% python3 -q
>>> import numpy as np
>>> from numpy import linalg as LA
>>> np.set_printoptions(suppress=True, linewidth=100)
>>> def tidy(a):
...     return np.round(a, 2) + 0
... 
>>> m1 = np.load("out6.npy")
>>> m1
array([[5, 3, 5],
       [3, 5, 3],
       [5, 3, 5]])
>>> # column 2 repeats column 0
>>> rng = np.random.default_rng(39678)
>>> labels = rng.permutation(3)
>>> labels
array([2, 0, 1])
>>> A2 = m1[labels][:, labels]
>>> tidy(np.sort(np.abs(LA.eigvals(A2))))
array([ 0.  ,  2.58, 12.42])
>>> evals, vecs = LA.eigh(m1)
>>> vec = np.array([-3, -1, -3])
>>> np.abs(m1).sum(axis=1).max(), tidy(np.abs(evals).max())
(np.int64(13), np.float64(12.42))
>>> tidy(vec @ m1 @ vec / (vec @ vec)), tidy(evals[0]), tidy(evals[-1])
(np.float64(11.63), np.float64(0.0), np.float64(12.42))
>>> vec @ m1 @ vec
np.int64(221)
>>> tidy(vecs * np.maximum(evals, 0) @ vecs.T)
array([[5., 3., 5.],
       [3., 5., 3.],
       [5., 3., 5.]])
>>> tidy(LA.eigvalsh(m1[1:, 1:]))
array([2., 8.])
>>> tidy(vecs * np.abs(evals) @ vecs.T)
array([[5., 3., 5.],
       [3., 5., 3.],
       [5., 3., 5.]])
>>> evals, vecs = LA.eigh(m1)
>>> np.abs(vecs[:, -1]).round(6).argmax()
np.int64(0)
>>> tidy(vecs @ np.diag(evals) @ vecs.T)
array([[5., 3., 5.],
       [3., 5., 3.],
       [5., 3., 5.]])
>>> tidy(LA.svd(m1, compute_uv=False))
array([12.42,  2.58,  0.  ])
>>> vec = np.array([-1, 1, 0])
>>> m1 * vec
array([[-5,  3,  0],
       [-3,  5,  0],
       [-5,  3,  0]])
>>> np.einsum("ij,j->i", m1, vec)
array([-2,  2, -2])
>>> A2 = np.array([[-1, -1], [-2, 2]])
>>> W0 = A2 - A2.T
>>> W0
array([[ 0,  1],
       [-1,  0]])
>>> A2 = LA.inv(W0)
>>> tidy(LA.inv(A2))
array([[ 0.,  1.],
       [-1.,  0.]])
>>> W0 @ A2
array([[1., 0.],
       [0., 1.]])
>>> tidy(LA.det(W0) * A2)
array([[ 0., -1.],
       [ 1.,  0.]])
>>> (np.abs(A2) > 1e-9).astype(int)
array([[0, 1],
       [1, 0]])
>>> tidy(LA.cond(W0))
np.float64(1.0)
>>> tidy(LA.det(W0) * LA.det(A2))
np.float64(1.0)
>>> tidy(np.sort(np.abs(LA.eigvals(W0))))
array([1., 1.])
>>> W0 @ W0
array([[-1,  0],
       [ 0, -1]])
>>> np.allclose(W0 @ W0.T, W0.T @ W0)
True
>>> np.allclose(W0, W0.T)
False
>>> np.trace(W0)
np.int64(0)
>>> (W0 + W0.T) / 2
array([[0., 0.],
       [0., 0.]])
>>> vec = np.array([2, 1])
>>> tidy(LA.det(W0))
np.float64(1.0)
>>> tidy(LA.svd(W0, compute_uv=False))
array([1., 1.])
>>> vec @ W0 @ vec
np.int64(0)
>>> Q = LA.solve(np.eye(2) - W0, np.eye(2) + W0)
>>> Q @ Q.T
array([[1., 0.],
       [0., 1.]])
